In [1]: import numpy as np

In [2]: import numpy.linalg as la

In [3]: np.set_printoptions(precision=3, suppress=True, linewidth=160, legacy="1.25")

In [4]: K = np.array([[-1, -1, -1, -1, -1],
   ...:     [-1, -2, -2, -2, -2],
   ...:     [-1, -2, -3, -3, -3],
   ...:     [-1, -2, -3, -4, -4],
   ...:     [-1, -2, -3, -4, -5]])

In [5]: K
Out[5]: 
array([[-1, -1, -1, -1, -1],
       [-1, -2, -2, -2, -2],
       [-1, -2, -3, -3, -3],
       [-1, -2, -3, -4, -4],
       [-1, -2, -3, -4, -5]])

In [6]: # symmetric, so the eigenvalues are real

In [7]: rng = np.random.default_rng(9639)

In [8]: labels = rng.permutation(5)

In [9]: labels
Out[9]: array([1, 4, 2, 0, 3])

In [10]: M2 = K[labels][:, labels]

In [11]: np.diag(M2)
Out[11]: array([-2, -5, -3, -1, -4])

In [12]: np.allclose(M2, K)
Out[12]: False

In [13]: M2
Out[13]: 
array([[-2, -2, -2, -1, -2],
       [-2, -5, -3, -1, -4],
       [-2, -3, -3, -1, -3],
       [-1, -1, -1, -1, -1],
       [-2, -4, -3, -1, -4]])

In [14]: vec = np.array([0, -1, -2, 1, 0])

In [15]: target = K @ vec

In [16]: target
Out[16]: array([2, 4, 5, 4, 4])

In [17]: la.solve(K.T, K[4])
Out[17]: array([-0., -0., -0., -0.,  1.])

In [18]: la.solve(K, target + K[:, 0])
Out[18]: array([ 1., -1., -2.,  1., -0.])

In [19]: la.solve(K, K[:, 1])
Out[19]: array([-0.,  1., -0., -0., -0.])

In [20]: la.solve(K, target)
Out[20]: array([-0., -1., -2.,  1., -0.])

In [21]: la.solve(K, 5 * target)
Out[21]: array([ -0.,  -5., -10.,   5.,  -0.])

In [22]: t = np.radians(30)

In [23]: r_ = np.eye(5)

In [24]: r_[3, 3] = r_[0, 0] = np.cos(t)

In [25]: r_[3, 0], r_[0, 3] = -np.sin(t), np.sin(t)

In [26]: r_
Out[26]: 
array([[ 0.866,  0.   ,  0.   ,  0.5  ,  0.   ],
       [ 0.   ,  1.   ,  0.   ,  0.   ,  0.   ],
       [ 0.   ,  0.   ,  1.   ,  0.   ,  0.   ],
       [-0.5  ,  0.   ,  0.   ,  0.866,  0.   ],
       [ 0.   ,  0.   ,  0.   ,  0.   ,  1.   ]])

In [27]: M2 = K @ r_.T

In [28]: round(la.det(r_), 3), round(float(np.trace(r_)), 3)
Out[28]: (1.0, 4.732)

In [29]: np.abs(M2 - K).max(axis=0)
Out[29]: array([1.866, 0.   , 0.   , 1.036, 0.   ])

In [30]: np.allclose(la.norm(K, axis=1), la.norm(M2, axis=1))
Out[30]: True

In [31]: M2
Out[31]: 
array([[-1.366, -1.   , -1.   , -0.366, -1.   ],
       [-1.866, -2.   , -2.   , -1.232, -2.   ],
       [-2.366, -2.   , -3.   , -2.098, -3.   ],
       [-2.866, -2.   , -3.   , -2.964, -4.   ],
       [-2.866, -2.   , -3.   , -2.964, -5.   ]])

In [32]: np.allclose(K @ K.T, M2 @ M2.T)
Out[32]: True

In [33]: C2 = K.T @ K

In [34]: np.trace(C2), (K ** 2).sum()
Out[34]: (155, 155)

In [35]: arr = np.load("case9.npy")

In [36]: arr
Out[36]: 
array([[ 20,  10,   6],
       [ 10,  34, -28],
       [  6, -28,  35]])

In [37]: (arr - arr.T) / 2
Out[37]: 
array([[0., 0., 0.],
       [0., 0., 0.],
       [0., 0., 0.]])

In [38]: round(float(la.det(arr)), 3)
Out[38]: 36.0

In [39]: (arr + arr.T) / 2
Out[39]: 
array([[ 20.,  10.,   6.],
       [ 10.,  34., -28.],
       [  6., -28.,  35.]])
